$ python -q
>>> import numpy as np
>>> from numpy import linalg as LA
>>> np.set_printoptions(suppress=True, linewidth=200)
>>> m1 = np.loadtxt("test11.csv", delimiter=",")
>>> m1
array([[ 20., -26.,  -8.],
       [-26.,  41.,  -4.],
       [ -8.,  -4.,  32.]])
>>> vals, evecs = LA.eigh(m1)
>>> vec = np.array([0, 2, 1])
>>> vec @ m1 @ vec
np.float64(180.0)
>>> vec @ m1 @ vec / (vec @ vec), np.round(vals[0], 1), round(float(vals[-1]), 1)
(np.float64(36.0), np.float64(0.0), 58.6)
>>> print(np.round(evecs * np.abs(vals) @ evecs.T, 1))
[[ 20. -26.  -8.]
 [-26.  41.  -4.]
 [ -8.  -4.  32.]]
>>> (np.sign(evecs[:, -1].round(6)) == np.sign(evecs[0, -1].round(6))).astype(int)
array([1, 0, 0])
>>> print(np.argsort(-LA.norm(m1, axis=0).round(6), kind="stable")[:3])
[1 0 2]
>>> LA.cond(m1) > 100
np.True_
>>> print(np.round(LA.norm(m1, 2) / LA.norm(m1), 1))
0.9
>>> [round(float(x), 1) for x in LA.svd(m1, compute_uv=False)[:3]]
[58.6, 34.4, 0.0]
>>> G = m1.T @ m1
>>> np.round(LA.svd(m1, compute_uv=False) ** 2, 1) + 0
array([3433.2, 1183.8,    0. ])
>>> np.round(LA.eigvalsh(G)[::-1], 1) + 0
array([3433.2, 1183.8,    0. ])
>>> np.allclose(G, G.T)
True
>>> out = np.array([[2, -4, -5, -3, -5, -2, 2, 3]])
>>> K = out.T @ out
>>> K
array([[  4,  -8, -10,  -6, -10,  -4,   4,   6],
       [ -8,  16,  20,  12,  20,   8,  -8, -12],
       [-10,  20,  25,  15,  25,  10, -10, -15],
       [ -6,  12,  15,   9,  15,   6,  -6,  -9],
       [-10,  20,  25,  15,  25,  10, -10, -15],
       [ -4,   8,  10,   6,  10,   4,  -4,  -6],
       [  4,  -8, -10,  -6, -10,  -4,   4,   6],
       [  6, -12, -15,  -9, -15,  -6,   6,   9]])
>>> rng = np.random.default_rng(25349)
>>> out = K + rng.integers(-2, 3, (8, 1)) @ rng.integers(-2, 3, (1, 8))
>>> out
array([[  4,  -8, -10,  -6, -10,  -4,   4,   6],
       [ -4,  18,  16,  10,  22,   4, -12, -16],
       [-14,  18,  29,  17,  23,  14,  -6, -11],
       [ -6,  12,  15,   9,  15,   6,  -6,  -9],
       [-14,  18,  29,  17,  23,  14,  -6, -11],
       [ -8,   6,  14,   8,   8,   8,   0,  -2],
       [  6,  -7, -12,  -7,  -9,  -6,   2,   4],
       [  8, -11, -17, -10, -14,  -8,   4,   7]])
>>> np.abs(out - K).sum(axis=1)
array([ 0, 26, 26,  0, 26, 26, 13, 13])
>>> LA.matrix_rank(out - K, tol=1e-8)
np.int64(1)
>>> vals, evecs = LA.eigh(K)
>>> np.round(evecs.T @ evecs, 1) + 0
array([[1., 0., 0., 0., 0., 0., 0., 0.],
       [0., 1., 0., 0., 0., 0., 0., 0.],
       [0., 0., 1., 0., 0., 0., 0., 0.],
       [0., 0., 0., 1., 0., 0., 0., 0.],
       [0., 0., 0., 0., 1., 0., 0., 0.],
       [0., 0., 0., 0., 0., 1., 0., 0.],
       [0., 0., 0., 0., 0., 0., 1., 0.],
       [0., 0., 0., 0., 0., 0., 0., 1.]])
>>> np.round(evecs @ np.diag(vals) @ evecs.T, 1)
array([[  4.,  -8., -10.,  -6., -10.,  -4.,   4.,   6.],
       [ -8.,  16.,  20.,  12.,  20.,   8.,  -8., -12.],
       [-10.,  20.,  25.,  15.,  25.,  10., -10., -15.],
       [ -6.,  12.,  15.,   9.,  15.,   6.,  -6.,  -9.],
       [-10.,  20.,  25.,  15.,  25.,  10., -10., -15.],
       [ -4.,   8.,  10.,   6.,  10.,   4.,  -4.,  -6.],
       [  4.,  -8., -10.,  -6., -10.,  -4.,   4.,   6.],
       [  6., -12., -15.,  -9., -15.,  -6.,   6.,   9.]])
>>> print(np.abs(evecs[:, -1]).round(6).argmax())
2
>>> np.round(LA.eigvalsh(K + 5 * np.eye(8)), 1)
array([  5.,   5.,   5.,   5.,   5.,   5.,   5., 101.])
>>> np.unique(vals.round(6) + 0, return_counts=True)[1]
array([7, 1])
>>> np.round(evecs.T @ K @ evecs, 1) + 0
array([[ 0.,  0.,  0.,  0.,  0.,  0.,  0.,  0.],
       [ 0.,  0.,  0.,  0.,  0.,  0.,  0.,  0.],
       [ 0.,  0.,  0.,  0.,  0.,  0.,  0.,  0.],
       [ 0.,  0.,  0.,  0.,  0.,  0.,  0.,  0.],
       [ 0.,  0.,  0.,  0.,  0.,  0.,  0.,  0.],
       [ 0.,  0.,  0.,  0.,  0.,  0.,  0.,  0.],
       [ 0.,  0.,  0.,  0.,  0.,  0.,  0.,  0.],
       [ 0.,  0.,  0.,  0.,  0.,  0.,  0., 96.]])
>>> vals.round(1) + 0
array([ 0.,  0.,  0.,  0.,  0.,  0.,  0., 96.])
>>> Uu, sig, Vh = LA.svd(K)
>>> print(np.argmax(sig[:-1] / (sig[1:] + 1e-6)) + 1)
1
>>> out = Uu[:, :1] @ np.diag(sig[:1]) @ Vh[:1]
>>> out.round(1)
array([[  4.,  -8., -10.,  -6., -10.,  -4.,   4.,   6.],
       [ -8.,  16.,  20.,  12.,  20.,   8.,  -8., -12.],
       [-10.,  20.,  25.,  15.,  25.,  10., -10., -15.],
       [ -6.,  12.,  15.,   9.,  15.,   6.,  -6.,  -9.],
       [-10.,  20.,  25.,  15.,  25.,  10., -10., -15.],
       [ -4.,   8.,  10.,   6.,  10.,   4.,  -4.,  -6.],
       [  4.,  -8., -10.,  -6., -10.,  -4.,   4.,   6.],
       [  6., -12., -15.,  -9., -15.,  -6.,   6.,   9.]])
>>> round(float(LA.norm(K - out) / LA.norm(K)), 1)
0.0
>>> LA.matrix_rank(K, rtol=0.05)
np.int64(1)
>>> vals, evecs = LA.eigh(K)
>>> vec = np.array([1, 1, 0, -1, 3, -2, -2, 3])
>>> vec @ K @ vec
np.int64(25)
>>> np.round(vec @ K @ vec / (vec @ vec), 1), round(vals[0], 1), vals[-1]
(np.float64(0.9), np.float64(-0.0), np.float64(96.0))
>>> u = np.array([-1, -3])
>>> print(np.correlate(K[6], K[0], "full"))
[  24  -32 -108  -84   12   68  216  384  216   68   12  -84 -108  -32   24]
>>> np.cross(K[6, :3], K[0, :3])
array([0, 0, 0])
>>> np.array([np.convolve(row, u, "same") for row in K])
array([[ -4,  -4,  34,  36,  28,  34,   8, -18],
       [  8,   8, -68, -72, -56, -68, -16,  36],
       [ 10,  10, -85, -90, -70, -85, -20,  45],
       [  6,   6, -51, -54, -42, -51, -12,  27],
       [ 10,  10, -85, -90, -70, -85, -20,  45],
       [  4,   4, -34, -36, -28, -34,  -8,  18],
       [ -4,  -4,  34,  36,  28,  34,   8, -18],
       [ -6,  -6,  51,  54,  42,  51,  12, -27]])
>>> Z = np.array([[1, 1, -1], [-2, 1, 2], [1, 1, -1]])
>>> feats = (rng.random((29, 3)) < 0.25) @ Z
>>> feats
array([[ 0,  0,  0],
       [ 0,  0,  0],
       [ 0,  0,  0],
       [ 0,  0,  0],
       [ 0,  0,  0],
       [ 0,  0,  0],
       [ 0,  0,  0],
       [-1,  2,  1],
       [ 1,  1, -1],
       [ 1,  1, -1],
       [ 0,  0,  0],
       [ 0,  0,  0],
       [ 0,  0,  0],
       [ 1,  1, -1],
       [ 0,  0,  0],
       [ 0,  0,  0],
       [ 0,  0,  0],
       [ 2,  2, -2],
       [ 2,  2, -2],
       [ 0,  0,  0],
       [-2,  1,  2],
       [ 1,  1, -1],
       [ 0,  0,  0],
       [-2,  1,  2],
       [ 0,  0,  0],
       [ 0,  0,  0],
       [ 0,  0,  0],
       [-2,  1,  2],
       [ 0,  0,  0]])
>>> G = np.cov(feats, rowvar=False)
>>> G.shape
(3, 3)
>>> np.argsort(-feats.std(axis=0).round(6), kind="stable")
array([0, 2, 1])
>>> G.round(1)
array([[ 0.9,  0.1, -0.9],
       [ 0.1,  0.5, -0.1],
       [-0.9, -0.1,  0.9]])
>>> np.argwhere(np.triu(np.abs(np.corrcoef(feats.T)) > 0.8, 1))
array([[0, 2]])
>>> Ac = feats - feats.mean(axis=0)
>>> Uu, sig, Vh = LA.svd(Ac, full_matrices=False)
>>> np.abs(Vh[0]).argmax()
np.int64(0)
>>> LA.matrix_rank(Ac)
np.int64(2)
>>> np.round(Ac.mean(axis=0), 1) + 0
array([0., 0., 0.])
>>> Uu, sig, Vh = LA.svd(feats)
>>> evecs = Vh[:(sig > 1e-8).sum()]
>>> vec = feats[25] + 3 * feats[12] + rng.integers(2) * np.eye(3)[2]
>>> print(vec)
[0. 0. 0.]
>>> print(LA.matrix_rank(np.vstack([feats, vec])))
2
>>> Ac = feats - feats.mean(axis=0)
>>> evecs = LA.svd(Ac)[2][:2]
>>> out = Ac - Ac @ evecs.T @ evecs
>>> np.round((Ac @ evecs.T).std(axis=0), 1)
array([1.3, 0.7])
>>> np.round(np.diag(evecs.T @ evecs), 1)
array([0.5, 1. , 0.5])
>>> round(float(LA.norm(out) / LA.norm(Ac)), 1)
0.0
>>> out = np.array([[2, -2, 1, -1, -1]])
>>> E = out.T @ out
>>> E
array([[ 4, -4,  2, -2, -2],
       [-4,  4, -2,  2,  2],
       [ 2, -2,  1, -1, -1],
       [-2,  2, -1,  1,  1],
       [-2,  2, -1,  1,  1]])
>>> vals, evecs = LA.eigh(E)
>>> vec = np.array([4, 2, 1, 3, 3])
>>> np.round(LA.eigvalsh(E[1:, 1:]), 1) + 0
array([0., 0., 0., 7.])
>>> np.round(evecs * np.abs(vals) @ evecs.T, 1)
array([[ 4., -4.,  2., -2., -2.],
       [-4.,  4., -2.,  2.,  2.],
       [ 2., -2.,  1., -1., -1.],
       [-2.,  2., -1.,  1.,  1.],
       [-2.,  2., -1.,  1.,  1.]])
>>> vec @ E @ vec
np.int64(1)
>>> w1 = np.array([[1, 7, 2, 7],
...     [-4, 5, 0, -3],
...     [9, 1, -6, -8],
...     [8, 6, 4, 9],
...     [3, 1, -7, -8]])
>>> c = np.array([2, 2, 1, 2])
>>> act = np.maximum(E @ w1 + c, 0)
>>> (act > 0).astype(int)
array([[1, 0, 1, 1],
       [0, 1, 0, 0],
       [1, 0, 1, 1],
       [0, 1, 0, 0],
       [0, 1, 0, 0]])
>>> Z = np.array([[-3, 0], [3, -1], [-3, 2], [-1, -2]])
>>> w1 @ Z
array([[  5, -17],
       [ 30,   1],
       [  2,   3],
       [-27, -16],
       [ 23,   1]])
>>> print(act @ Z)
[[-87 -42]
 [ 18  -6]
 [-49 -22]
 [ 12  -4]
 [ 12  -4]]
>>> print(np.abs(np.diag(LA.qr(E)[1])) > 1e-9)
[ True False False False False]
>>> print(LA.lstsq(E[:-1].T, E[-1])[2])
1
>>> M = np.maximum(np.array([[-7, -2, -9],
...     [-6, 0, 4],
...     [2, 4, -4],
...     [3, 1, 4],
...     [8, 4, 7],
...     [-1, -5, -2],
...     [4, -2, 4],
...     [3, 5, -7],
...     [4, -6, 0],
...     [-2, -6, -1],
...     [9, 4, 5],
...     [-1, 0, 1],
...     [-8, 6, -8],
...     [-1, -1, -7],
...     [8, 6, 6],
...     [-6, -3, 6],
...     [0, 4, -2],
...     [-4, -6, -7],
...     [-6, -8, -4],
...     [5, -1, 0],
...     [2, -2, -7],
...     [5, 0, 5],
...     [-3, -3, -6],
...     [-9, -9, 6]]) @ np.array([[-2, 5, 1, 3, 2, 2, 1],
...     [5, -2, -2, -5, -1, 3, -5],
...     [-2, -3, -2, 4, -4, 3, 4]]) + np.array([-5, -4, 5, -3, -5, -1, -5]), 0)
>>> M
array([[17,  0, 20,  0, 19,  0,  0],
       [ 0,  0,  0,  0,  0,  0,  5],
       [19, 10,  7,  0, 11,  3,  0],
       [ 0,  0,  0, 17,  0, 20,  9],
       [ 0,  7,  0, 29,  0, 48, 11],
       [ 0,  7, 18, 11,  6,  0, 11],
       [ 0,  8,  5, 35,  0, 13, 25],
       [28, 22, 12,  0, 24,  0,  0],
       [ 0, 28, 21, 39,  9,  0, 29],
       [ 0,  1, 17, 17,  1,  0, 19],
       [ 0, 18,  0, 24,  0, 44,  4],
       [ 0,  0,  2,  0,  0,  0,  0],
       [57,  0,  1,  0,  5,  0,  0],
       [ 6, 14, 20,  0, 22,  0,  0],
       [ 0,  6,  0, 15,  0, 51,  0],
       [ 0,  0,  0, 18,  0,  0, 28],
       [19,  0,  1,  0,  0,  5,  0],
       [ 0,  9, 27,  0, 21,  0,  0],
       [ 0,  0, 23,  3,  7,  0, 13],
       [ 0, 23, 12, 17,  6,  6,  5],
       [ 0, 31, 25,  0, 29,  0,  0],
       [ 0,  6,  0, 32,  0, 24, 20],
       [ 0,  5, 20,  0, 16,  0,  0],
       [ 0,  0,  2, 39,  0,  0, 55]])
>>> hat = M @ LA.solve(M.T @ M, M.T)
>>> np.round(LA.eigvalsh(hat), 1) + 0
array([0., 0., 0., 0., 0., 0., 0., 0., 0., 0., 0., 0., 0., 0., 0., 0., 0., 1., 1., 1., 1., 1., 1., 1.])
>>> round(float(np.trace(hat)), 1)
7.0
>>> np.round(hat @ M[:, 2], 1) + 0
array([20.,  0.,  7.,  0.,  0., 18.,  5., 12., 21., 17.,  0.,  2.,  1., 20.,  0.,  0.,  1., 27., 23., 12., 25.,  0., 20.,  2.])
>>> np.allclose(hat @ hat, hat)
True
>>> LA.matrix_rank(np.eye(24) - hat)
np.int64(17)
